>>> import numpy as np
>>> np.set_printoptions(precision=3, suppress=True, linewidth=120)
>>> W0 = np.load("x.npy")
>>> W0
array([[-1.,  0.,  0.,  0.],
       [ 0., 48., 35., 42.],
       [ 0., 35., 24., 30.],
       [ 0., 42., 30., 35.]])
>>> # 2 blocks once reordered
>>> print(np.linalg.cond(W0) > 100)
True
>>> [round(float(x), 3) for x in np.linalg.svd(W0, compute_uv=False)[:3]]
[109.0, 1.0, 1.0]
>>> evals, V = np.linalg.eig(W0)
>>> print(np.sort(np.linalg.eigvals(np.linalg.inv(W0))))
[-1.    -1.    -1.     0.009]
>>> round(float(np.prod(evals)), 3)
-109.0
>>> np.round(W0 @ V[:, 0] - evals[0] * V[:, 0], 3) + 0
array([0., 0., 0., 0.])
>>> proj = np.triu(np.array([[3, 2, 3, 2], [-1, 1, 1, 3], [-1, -2, 0, 1], [2, -3, -1, 0]]), 1) + np.eye(4)
>>> A2 = proj @ W0 @ np.linalg.inv(proj)
>>> A2
array([[  -1.,  287.,  -82., -533.],
       [   0.,  209.,  -60., -390.],
       [   0.,   77.,  -23., -143.],
       [   0.,   42.,  -12.,  -79.]])
>>> round(float(np.linalg.det(A2)), 3)
-109.0
>>> round(float(np.abs(np.linalg.eigvals(A2)).max()), 3)
109.0
>>> np.allclose(A2, A2.T)
False
>>> round(float(np.linalg.det(A2)), 3)
-109.0
>>> np.sort(np.abs(np.linalg.eigvals(A2)))
array([  1.,   1.,   1., 109.])
>>> (A2 + A2.T) / 2
array([[  -1. ,  143.5,  -41. , -266.5],
       [ 143.5,  209. ,    8.5, -174. ],
       [ -41. ,    8.5,  -23. ,  -77.5],
       [-266.5, -174. ,  -77.5,  -79. ]])
>>> np.all(np.linalg.eigvalsh(W0) > 0)
np.False_
>>> [round(float(np.linalg.det(W0[:i, :i])), 2) + 0 for i in range(1, 5)]
[-1.0, -48.0, 73.0, -109.0]
>>> try:
...     np.linalg.cholesky(W0)
... except np.linalg.LinAlgError as e:
...     print("failed:", e)
... 
failed: Matrix is not positive definite
>>> F = np.maximum(np.array([[1], [2], [0], [0], [0], [-2], [-2], [0], [0], [1], [0], [2], [1]]) @ np.array([[5, 4, 2]]) + np.array([-1, 2, 3]), 0)
>>> F
array([[ 4,  6,  5],
       [ 9, 10,  7],
       [ 0,  2,  3],
       [ 0,  2,  3],
       [ 0,  2,  3],
       [ 0,  0,  0],
       [ 0,  0,  0],
       [ 0,  2,  3],
       [ 0,  2,  3],
       [ 4,  6,  5],
       [ 0,  2,  3],
       [ 9, 10,  7],
       [ 4,  6,  5]])
>>> # rows 2 and 3 are equal
>>> dist = np.linalg.norm(F[:, None] - F[None], axis=-1)
>>> np.linalg.norm(F - F.mean(axis=0), axis=1)
array([3.069, 9.701, 3.019, 3.019, 3.019, 5.761, 5.761, 3.019, 3.019, 3.069, 3.019, 9.701, 3.069])
>>> dist.shape
(13, 13)
>>> print(dist[11])
[ 6.708  0.    12.689 12.689 12.689 15.166 15.166 12.689 12.689  6.708 12.689  0.     6.708]
>>> np.abs(np.linalg.svd(F)[2][-1])
array([0.438, 0.741, 0.509])
>>> np.linalg.matrix_rank(F, rtol=0.1)
np.int64(2)
>>> E = np.load("sample5.npy")
>>> E
array([[19,  1,  9],
       [ 1, 17,  5],
       [ 9,  5, 23]])
>>> # symmetric, so the eigenvalues are real
>>> q, V = np.linalg.qr(E[:, :2])[0], np.linalg.qr(E[:, 2:])[0]
>>> sig = np.linalg.svd(q.T @ V, compute_uv=False)
>>> (sig > 0.9).sum()
np.int64(0)
>>> np.degrees(np.arccos(sig.clip(0, 1)))
array([37.893])
>>> low = np.linalg.cholesky(E)
>>> low
array([[4.359, 0.   , 0.   ],
       [0.229, 4.117, 0.   ],
       [2.065, 1.099, 4.187]])
>>> print(np.linalg.eigvalsh(E).min() > 0)
True
>>> E / np.sqrt(np.outer(np.diag(E), np.diag(E)))
array([[1.   , 0.056, 0.431],
       [0.056, 1.   , 0.253],
       [0.431, 0.253, 1.   ]])
>>> print(np.diag(low) ** 2)
[19.    16.947 17.528]
>>> np.prod(np.diag(low)) ** 2, np.round(np.linalg.det(E), 3)
(np.float64(5644.0), np.float64(5644.0))
>>> low @ low.T
array([[19.,  1.,  9.],
       [ 1., 17.,  5.],
       [ 9.,  5., 23.]])
>>> u = np.array([-3, 1, -3])
>>> np.cross(low[0, :3], low[1, :3])
array([ 0.   ,  0.   , 17.944])
>>> np.correlate(low[0], low[1], "full")
array([ 0.   , 17.944,  1.   ,  0.   ,  0.   ])
>>> rng = np.random.default_rng(905824)
>>> labels = rng.permutation(3)
>>> A2 = E[:, labels] * rng.choice([-1, 1], 3)
>>> A2
array([[-19,   9,   1],
       [ -1,   5,  17],
       [ -9,  23,   5]])
>>> left, _, VT = np.linalg.svd(E.T @ A2)
>>> labels
array([0, 2, 1])
>>> left, sig, VT = np.linalg.svd(A2, full_matrices=False)
>>> print(np.allclose(left * sig @ VT, A2))
True
>>> np.abs(VT[0])
array([0.569, 0.766, 0.3  ])
>>> print(np.abs(left[:, 0]).round(6).argmax())
2
>>> np.cumsum(sig ** 2) / np.sum(sig ** 2)
array([0.719, 0.917, 1.   ])
>>> np.round(left.T @ left, 3) + 0
array([[1., 0., 0.],
       [0., 1., 0.],
       [0., 0., 1.]])
>>> sig / sig[0]
array([1.   , 0.526, 0.339])
>>> sig
array([31.645, 16.63 , 10.725])
>>> X = np.load("dump.npy")
>>> X
array([[0, 6, 5, 4],
       [4, 9, 4, 0],
       [0, 0, 9, 8],
       [7, 9, 7, 4]])
>>> q, V = np.linalg.qr(X[:, :1])[0], np.linalg.qr(X[:, 1:])[0]
>>> sig = np.linalg.svd(q.T @ V, compute_uv=False)
>>> np.degrees(np.arccos(sig.clip(0, 1)))
array([26.674])
>>> feats = np.load("layer10.npy")
>>> feats
array([[0., 0., 1.],
       [0., 0., 1.],
       [1., 1., 0.]])
>>> # rows and columns are dependent
>>> np.linalg.matrix_rank(feats, rtol=0.1)
np.int64(2)
>>> np.round(np.linalg.norm(feats, 2) / np.linalg.norm(feats), 3)
np.float64(0.707)
>>> labels = rng.permutation(3)
>>> labels
array([1, 2, 0])
>>> A2 = feats[labels][:, labels]
>>> np.round(np.sort(np.abs(np.linalg.eigvals(A2))), 3) + 0
array([0.   , 1.414, 1.414])
